% python3 -q
>>> import numpy as np
>>> np.set_printoptions(precision=1, suppress=True, linewidth=200, legacy="1.25")
>>> X = np.array([[-2.0, 1.0, 3.0, -2.0, 0.0, 2.0, -1.0, -1.0],
...     [0.0, -3.0, 4.0, -1.0, -4.0, 2.0, -1.0, -3.0],
...     [0.0, -4.0, -3.0, 5.0, -5.0, 5.0, -2.0, -1.0],
...     [0.0, 2.0, 5.0, 1.0, -5.0, -3.0, 2.0, 2.0],
...     [0.0, -4.0, -5.0, 4.0, 1.0, -3.0, -5.0, 5.0],
...     [0.0, 0.0, 2.0, 4.0, 5.0, 0.0, 3.0, 5.0],
...     [0.0, 0.0, -4.0, 1.0, -2.0, 2.0, 0.0, -2.0],
...     [0.0, -5.0, 5.0, 3.0, 0.0, -5.0, -3.0, -1.0]])
>>> np.sort(np.abs(np.linalg.eigvals(X)))
array([1.6, 2. , 2.6, 6.3, 6.8, 8.1, 8.1, 9.8])
>>> round(float(np.abs(np.linalg.eigvals(X)).max()), 1)
9.8
>>> np.linalg.determinant(X)
Traceback (most recent call last):
  File "<python-input-5>", line 1, in <module>
    np.linalg.determinant(X)
    ^^^^^^^^^^^^^^^^^^^^^
AttributeError: module 'numpy.linalg' has no attribute 'determinant'
>>> round(np.linalg.det(X), 1)
225864.0
>>> F = np.minimum.outer(np.arange(1, 14), np.arange(1, 14)) * -2
>>> F
array([[ -2,  -2,  -2,  -2,  -2,  -2,  -2,  -2,  -2,  -2,  -2,  -2,  -2],
       [ -2,  -4,  -4,  -4,  -4,  -4,  -4,  -4,  -4,  -4,  -4,  -4,  -4],
       [ -2,  -4,  -6,  -6,  -6,  -6,  -6,  -6,  -6,  -6,  -6,  -6,  -6],
       [ -2,  -4,  -6,  -8,  -8,  -8,  -8,  -8,  -8,  -8,  -8,  -8,  -8],
       [ -2,  -4,  -6,  -8, -10, -10, -10, -10, -10, -10, -10, -10, -10],
       [ -2,  -4,  -6,  -8, -10, -12, -12, -12, -12, -12, -12, -12, -12],
       [ -2,  -4,  -6,  -8, -10, -12, -14, -14, -14, -14, -14, -14, -14],
       [ -2,  -4,  -6,  -8, -10, -12, -14, -16, -16, -16, -16, -16, -16],
       [ -2,  -4,  -6,  -8, -10, -12, -14, -16, -18, -18, -18, -18, -18],
       [ -2,  -4,  -6,  -8, -10, -12, -14, -16, -18, -20, -20, -20, -20],
       [ -2,  -4,  -6,  -8, -10, -12, -14, -16, -18, -20, -22, -22, -22],
       [ -2,  -4,  -6,  -8, -10, -12, -14, -16, -18, -20, -22, -24, -24],
       [ -2,  -4,  -6,  -8, -10, -12, -14, -16, -18, -20, -22, -24, -26]])
>>> # symmetric, so the eigenvalues are real
>>> round(np.linalg.eigvalsh(F).min(), 1)
-147.9
>>> [round(float(np.linalg.det(F[:i, :i])), 2) + 0 for i in range(1, 14)]
[-2.0, 4.0, -8.0, 16.0, -32.0, 64.0, -128.0, 256.0, -512.0, 1024.0, -2048.0, 4096.0, -8192.0]
>>> try:
...     np.linalg.cholesky(F)
... except np.linalg.LinAlgError as e:
...     print(repr(e))
... 
LinAlgError('Matrix is not positive definite')
>>> Y = F[0, 0] * F[1:] - np.outer(F[1:, 0], F[0])
>>> Y
array([[ 0,  4,  4,  4,  4,  4,  4,  4,  4,  4,  4,  4,  4],
       [ 0,  4,  8,  8,  8,  8,  8,  8,  8,  8,  8,  8,  8],
       [ 0,  4,  8, 12, 12, 12, 12, 12, 12, 12, 12, 12, 12],
       [ 0,  4,  8, 12, 16, 16, 16, 16, 16, 16, 16, 16, 16],
       [ 0,  4,  8, 12, 16, 20, 20, 20, 20, 20, 20, 20, 20],
       [ 0,  4,  8, 12, 16, 20, 24, 24, 24, 24, 24, 24, 24],
       [ 0,  4,  8, 12, 16, 20, 24, 28, 28, 28, 28, 28, 28],
       [ 0,  4,  8, 12, 16, 20, 24, 28, 32, 32, 32, 32, 32],
       [ 0,  4,  8, 12, 16, 20, 24, 28, 32, 36, 36, 36, 36],
       [ 0,  4,  8, 12, 16, 20, 24, 28, 32, 36, 40, 40, 40],
       [ 0,  4,  8, 12, 16, 20, 24, 28, 32, 36, 40, 44, 44],
       [ 0,  4,  8, 12, 16, 20, 24, 28, 32, 36, 40, 44, 48]])
>>> np.linalg.matrix_rank(Y), np.linalg.matrix_rank(F)
(12, 13)
>>> np.flatnonzero(~Y.round(6).any(axis=1))
array([], dtype=int64)
>>> F[:, 0] / F[0, 0]
array([1., 1., 1., 1., 1., 1., 1., 1., 1., 1., 1., 1., 1.])
>>> x0 = np.array([0, 0, 2, 3, 2, 2, 2, 0, 0, 1, 2, 3, 2])
>>> rhs = F @ x0
>>> rhs
array([ -38,  -76, -114, -148, -176, -200, -220, -236, -252, -268, -282, -292, -296])
>>> np.linalg.solve(F, 4 * rhs)
array([-0., -0.,  8., 12.,  8.,  8.,  8., -0., -0.,  4.,  8., 12.,  8.])
>>> q, vecs = np.linalg.qr(F[:, :7])[0], np.linalg.qr(F[:, 7:])[0]
>>> sigma = np.linalg.svd(q.T @ vecs, compute_uv=False)
>>> sigma.round(1) + 0
array([1. , 0.6, 0. , 0. , 0. , 0. ])
>>> np.round(np.linalg.norm(q @ q.T - vecs @ vecs.T, 2), 1)
1.0
>>> K = np.load("run2.npy")
>>> K
array([[  9, -15,  15, -12,   0, -15,  -3,   0, -15,   0, -15],
       [-15,  25, -25,  20,   0,  25,   5,   0,  25,   0,  25],
       [ 15, -25,  25, -20,   0, -25,  -5,   0, -25,   0, -25],
       [-12,  20, -20,  16,   0,  20,   4,   0,  20,   0,  20],
       [  0,   0,   0,   0,   0,   0,   0,   0,   0,   0,   0],
       [-15,  25, -25,  20,   0,  25,   5,   0,  25,   0,  25],
       [ -3,   5,  -5,   4,   0,   5,   1,   0,   5,   0,   5],
       [  0,   0,   0,   0,   0,   0,   0,   0,   0,   0,   0],
       [-15,  25, -25,  20,   0,  25,   5,   0,  25,   0,  25],
       [  0,   0,   0,   0,   0,   0,   0,   0,   0,   0,   0],
       [-15,  25, -25,  20,   0,  25,   5,   0,  25,   0,  25]])
>>> r = np.linalg.matrix_rank(K)
>>> r
1
>>> ns = np.linalg.svd(K)[2][r:].T
>>> [int(np.linalg.matrix_rank(K[:, :j + 1])) for j in range(11)]
[1, 1, 1, 1, 1, 1, 1, 1, 1, 1, 1]
>>> [int(np.linalg.matrix_rank(np.delete(K, i, axis=0))) for i in range(11)]
[1, 1, 1, 1, 1, 1, 1, 1, 1, 1, 1]
>>> np.linalg.matrix_rank(K.T @ K), np.linalg.matrix_rank(K @ K.T)
(1, 1)
>>> [int(np.linalg.matrix_rank(K[:i])) for i in range(1, len(K) + 1)]
[1, 1, 1, 1, 1, 1, 1, 1, 1, 1, 1]
>>> np.round(ns @ ns.T, 1) + 0
array([[ 0.9,  0.1, -0.1,  0.1,  0. ,  0.1,  0. ,  0. ,  0.1,  0. ,  0.1],
       [ 0.1,  0.8,  0.2, -0.1,  0. , -0.2,  0. ,  0. , -0.2,  0. , -0.2],
       [-0.1,  0.2,  0.8,  0.1,  0. ,  0.2,  0. ,  0. ,  0.2,  0. ,  0.2],
       [ 0.1, -0.1,  0.1,  0.9,  0. , -0.1,  0. ,  0. , -0.1,  0. , -0.1],
       [ 0. ,  0. ,  0. ,  0. ,  1. ,  0. ,  0. ,  0. ,  0. ,  0. ,  0. ],
       [ 0.1, -0.2,  0.2, -0.1,  0. ,  0.8,  0. ,  0. , -0.2,  0. , -0.2],
       [ 0. ,  0. ,  0. ,  0. ,  0. ,  0. ,  1. ,  0. ,  0. ,  0. ,  0. ],
       [ 0. ,  0. ,  0. ,  0. ,  0. ,  0. ,  0. ,  1. ,  0. ,  0. ,  0. ],
       [ 0.1, -0.2,  0.2, -0.1,  0. , -0.2,  0. ,  0. ,  0.8,  0. , -0.2],
       [ 0. ,  0. ,  0. ,  0. ,  0. ,  0. ,  0. ,  0. ,  0. ,  1. ,  0. ],
       [ 0.1, -0.2,  0.2, -0.1,  0. , -0.2,  0. ,  0. , -0.2,  0. ,  0.8]])
>>> K @ np.linalg.pinv(K) @ K
array([[  9., -15.,  15., -12.,   0., -15.,  -3.,   0., -15.,   0., -15.],
       [-15.,  25., -25.,  20.,   0.,  25.,   5.,   0.,  25.,   0.,  25.],
       [ 15., -25.,  25., -20.,   0., -25.,  -5.,   0., -25.,   0., -25.],
       [-12.,  20., -20.,  16.,   0.,  20.,   4.,   0.,  20.,   0.,  20.],
       [  0.,   0.,   0.,   0.,   0.,   0.,   0.,   0.,   0.,   0.,   0.],
       [-15.,  25., -25.,  20.,   0.,  25.,   5.,   0.,  25.,   0.,  25.],
       [ -3.,   5.,  -5.,   4.,   0.,   5.,   1.,   0.,   5.,   0.,   5.],
       [  0.,   0.,   0.,   0.,   0.,   0.,   0.,   0.,   0.,   0.,   0.],
       [-15.,  25., -25.,  20.,   0.,  25.,   5.,   0.,  25.,   0.,  25.],
       [  0.,   0.,   0.,   0.,   0.,   0.,   0.,   0.,   0.,   0.,   0.],
       [-15.,  25., -25.,  20.,   0.,  25.,   5.,   0.,  25.,   0.,  25.]])
>>> np.abs(np.diag(np.linalg.qr(K)[1])) > 1e-9
array([ True, False, False, False, False, False, False, False, False, False, False])
>>> A = np.loadtxt("test19.csv", delimiter=",")
>>> A
array([[ 1.,  0.,  0.,  0.,  0.,  0.,  0.,  0.,  0.,  0.,  0.,  0.],
       [ 1.,  1.,  0.,  0.,  0.,  0.,  0.,  0.,  0.,  0.,  0.,  0.],
       [-2., -3.,  1.,  0.,  0.,  0.,  0.,  0.,  0.,  0.,  0.,  0.],
       [-1.,  1.,  3.,  1.,  0.,  0.,  0.,  0.,  0.,  0.,  0.,  0.],
       [-2., -1.,  1., -1.,  1.,  0.,  0.,  0.,  0.,  0.,  0.,  0.],
       [ 3.,  0.,  0., -1.,  0.,  1.,  0.,  0.,  0.,  0.,  0.,  0.],
       [-2.,  0., -3.,  3.,  3.,  3.,  1.,  0.,  0.,  0.,  0.,  0.],
       [-2., -1., -2.,  3.,  3.,  2.,  1.,  1.,  0.,  0.,  0.,  0.],
       [-2., -1., -2., -1.,  3., -1., -1.,  0.,  1.,  0.,  0.,  0.],
       [-1.,  3.,  3.,  0.,  1., -3.,  1., -2.,  3.,  1.,  0.,  0.],
       [-1., -3., -3., -3., -3.,  0.,  3., -1.,  0.,  2.,  1.,  0.],
       [ 2., -1., -3., -3.,  2., -1.,  1.,  0.,  1.,  3., -2.,  1.]])
>>> Y = np.array([[1, 2, 0],
...     [0, 0, 1],
...     [1, 0, 0],
...     [0, 0, 2],
...     [1, 2, 2],
...     [2, 1, 2],
...     [1, 1, 1],
...     [0, 2, 1],
...     [2, 1, 0],
...     [1, 0, 0],
...     [0, 2, 1],
...     [0, 0, 0]])
>>> np.vstack([A, Y.T]).shape
(15, 12)
>>> np.linalg.matrix_rank(np.vstack([A, Y.T]))
12
>>> A @ Y
array([[  1.,   2.,   0.],
       [  1.,   2.,   1.],
       [ -1.,  -4.,  -3.],
       [  2.,  -2.,   3.],
       [  0.,  -2.,  -1.],
       [  5.,   7.,   0.],
       [  5.,   6.,  19.],
       [  4.,   7.,  17.],
       [ -2.,   1.,   0.],
       [  5.,  -3.,  -2.],
       [ -2.,  -5., -12.],
       [  5.,   5.,  -6.]])
>>> np.einsum("ik,kj->ij", A, Y)
array([[  1.,   2.,   0.],
       [  1.,   2.,   1.],
       [ -1.,  -4.,  -3.],
       [  2.,  -2.,   3.],
       [  0.,  -2.,  -1.],
       [  5.,   7.,   0.],
       [  5.,   6.,  19.],
       [  4.,   7.,  17.],
       [ -2.,   1.,   0.],
       [  5.,  -3.,  -2.],
       [ -2.,  -5., -12.],
       [  5.,   5.,  -6.]])
>>> np.einsum("ij->j", A)
array([-6., -5., -5., -2., 10.,  1.,  6., -2.,  5.,  6., -1.,  1.])
>>> Y.T @ A.T
array([[  1.,   1.,  -1.,   2.,   0.,   5.,   5.,   4.,  -2.,   5.,  -2.,   5.],
       [  2.,   2.,  -4.,  -2.,  -2.,   7.,   6.,   7.,   1.,  -3.,  -5.,   5.],
       [  0.,   1.,  -3.,   3.,  -1.,   0.,  19.,  17.,   0.,  -2., -12.,  -6.]])
